% ipython --no-banner

In [1]: import numpy as np

In [2]: from numpy import linalg as LA

In [3]: np.set_printoptions(precision=2, suppress=True, linewidth=200, floatmode="fixed")

In [4]: def rd(a):
   ...:     return np.round(a, 2) + 0
   ...: 

In [5]: M = np.array([[0, 2, 0, 2, 0, 2],
   ...:     [1, 0, 1, 0, 1, 0],
   ...:     [0, 1, 0, 1, 0, 1],
   ...:     [0, 2, 0, 2, 0, 2],
   ...:     [1, 0, 1, 0, 1, 0],
   ...:     [0, 1, 0, 1, 0, 1]])

In [6]: left, s, Vh = LA.svd(M)

In [7]: evecs = Vh[:(s > 1e-8).sum()]

In [8]: rng = np.random.default_rng(88)

In [9]: x0 = M[4] + -2 * M[2] + rng.integers(2) * np.eye(6)[5]

In [10]: print(x0)
[ 1.00 -2.00  1.00 -2.00  1.00 -1.00]

In [11]: print(rd(evecs.T @ evecs))
[[0.33 0.00 0.33 0.00 0.33 0.00]
 [0.00 0.33 0.00 0.33 0.00 0.33]
 [0.33 0.00 0.33 0.00 0.33 0.00]
 [0.00 0.33 0.00 0.33 0.00 0.33]
 [0.33 0.00 0.33 0.00 0.33 0.00]
 [0.00 0.33 0.00 0.33 0.00 0.33]]

In [12]: print(np.allclose(evecs.T @ evecs @ x0, x0))
False

In [13]: print(rd(np.diag(evecs.T @ evecs)))
[0.33 0.33 0.33 0.33 0.33 0.33]

In [14]: print(rd(LA.norm(x0 - evecs.T @ evecs @ x0)))
0.82

In [15]: B = np.array([[2, 3, 1, 0],
    ...:     [-1, -2, 1, 2],
    ...:     [-2, 0, 0, 3],
    ...:     [-1, 0, 1, 1],
    ...:     [-2, -1, -3, 3]])

In [16]: Z = np.array([[-1, 1, -2, 1, 2, 0, -2, 3, 2, -1, -3, -3, -2],
    ...:     [1, 2, 0, 3, 0, -2, -3, -1, 0, 3, 3, 3, 2],
    ...:     [0, 1, -2, 2, 2, -3, 1, -2, 2, 0, 3, 2, 1],
    ...:     [1, 1, 0, -3, -3, 3, 1, -3, -2, 1, -1, 3, 1]])

In [17]: arr = B @ Z

In [18]: print(arr)
[[  1   9  -6  13   6  -9 -12   1   6   7   6   5   3]
 [  1  -2   0 -11  -6   7  11  -9  -4  -3  -2   5   1]
 [  5   1   4 -11 -13   9   7 -15 -10   5   3  15   7]
 [  2   1   0  -2  -3   0   4  -8  -2   2   5   8   4]
 [  4  -4  10 -20 -19  20   7  -8 -16   2  -9   6   2]]

In [19]: print(rd(arr @ LA.pinv(arr) @ arr))
[[  1.00   9.00  -6.00  13.00   6.00  -9.00 -12.00   1.00   6.00   7.00   6.00   5.00   3.00]
 [  1.00  -2.00   0.00 -11.00  -6.00   7.00  11.00  -9.00  -4.00  -3.00  -2.00   5.00   1.00]
 [  5.00   1.00   4.00 -11.00 -13.00   9.00   7.00 -15.00 -10.00   5.00   3.00  15.00   7.00]
 [  2.00   1.00   0.00  -2.00  -3.00   0.00   4.00  -8.00  -2.00   2.00   5.00   8.00   4.00]
 [  4.00  -4.00  10.00 -20.00 -19.00  20.00   7.00  -8.00 -16.00   2.00  -9.00   6.00   2.00]]

In [20]: print(rd(np.trace(LA.pinv(arr) @ arr)))
4.0

In [21]: print(np.abs(np.diag(LA.qr(arr)[1])) > 1e-9)
[ True  True  True  True False]

In [22]: try:
    ...:     LA.inv(arr)
    ...: except LA.LinAlgError as e:
    ...:     print("failed:", e)
    ...: 
failed: Last 2 dimensions of the array must be square

In [23]: print(np.unique(arr.round(6), axis=0).shape)
(5, 13)
